% ipython --no-banner

In [1]: import numpy as np

In [2]: from numpy import linalg as LA

In [3]: np.set_printoptions(precision=2, suppress=True, linewidth=200, legacy="1.25")

In [4]: arr = np.load("m.npy")

In [5]: print(arr)
[[ 0.5  -8.01 -1.96  0.02]
 [-0.3   4.83  1.24  0.03]
 [-0.2   3.22  0.79  0.  ]
 [ 0.01  0.01  0.   -0.01]
 [-0.16  3.19  0.82  0.01]
 [ 0.58 -9.59 -2.42 -0.01]
 [-0.21  3.18  0.82 -0.02]
 [-0.22  3.24  0.79  0.  ]
 [-0.71 11.24  2.78  0.  ]
 [ 0.39 -6.42 -1.58  0.  ]
 [-0.51  7.98  1.98 -0.02]
 [ 0.39 -6.39 -1.6   0.03]
 [ 0.01  0.05 -0.04 -0.01]
 [-0.39  6.4   1.6  -0.01]
 [-0.49  7.98  1.98  0.02]
 [-0.5   8.    1.99  0.01]
 [-0.92 14.41  3.61  0.02]
 [-0.18  3.2   0.79  0.02]
 [-0.82 12.8   3.2  -0.01]
 [ 0.09 -1.59 -0.41  0.01]
 [-0.41  6.4   1.58  0.03]
 [-0.4   6.36  1.62  0.03]
 [-0.71 11.18  2.78  0.  ]]

In [6]: M2 = np.c_[arr[:, :1] @ np.array([[-3]]), np.array([0, 3, 3, -2, 2, 0, 2, 0, 2, 3, -1, -3, 3, 3, 1, -3, -1, 2, 2, 1, -2, -1, -2])]

In [7]: print(M2)
[[-1.5   0.  ]
 [ 0.9   3.  ]
 [ 0.6   3.  ]
 [-0.03 -2.  ]
 [ 0.48  2.  ]
 [-1.74  0.  ]
 [ 0.63  2.  ]
 [ 0.66  0.  ]
 [ 2.13  2.  ]
 [-1.17  3.  ]
 [ 1.53 -1.  ]
 [-1.17 -3.  ]
 [-0.03  3.  ]
 [ 1.17  3.  ]
 [ 1.47  1.  ]
 [ 1.5  -3.  ]
 [ 2.76 -1.  ]
 [ 0.54  2.  ]
 [ 2.46  2.  ]
 [-0.27  1.  ]
 [ 1.23 -2.  ]
 [ 1.2  -1.  ]
 [ 2.13 -2.  ]]

In [8]: print(LA.matrix_rank(np.c_[arr, M2]))
5

In [9]: print(LA.norm(LA.qr(arr)[0].T @ M2, axis=0) ** 2 / ((M2 ** 2).sum(axis=0) + 1e-12))
[1.   0.12]

In [10]: print(np.round(LA.lstsq(arr, M2[:, 0])[0], 2) + 0)
[-3.  0.  0.  0.]

In [11]: print(np.round(LA.norm(M2 - arr @ LA.lstsq(arr, M2)[0], axis=0), 2) + 0)
[0.   9.37]

In [12]: print(LA.matrix_rank(M2))
2

In [13]: K = np.load("dump.npy")

In [14]: print(K)
[[-4 -2  0]
 [ 0 -1 -4]
 [ 0 -1 -4]
 [ 4  4 -3]]

In [15]: U, sv, Vt = LA.svd(K, full_matrices=False)

In [16]: print(np.round(U.T @ U, 2) + 0)
[[1. 0. 0.]
 [0. 1. 0.]
 [0. 0. 1.]]

In [17]: print(np.allclose(U * sv @ Vt, K))
True

In [18]: print((sv > 1e-8).sum())
3

In [19]: print(sv / sv[0])
[1.   0.75 0.18]

In [20]: print(np.abs(Vt[0]))
[0.67 0.49 0.55]
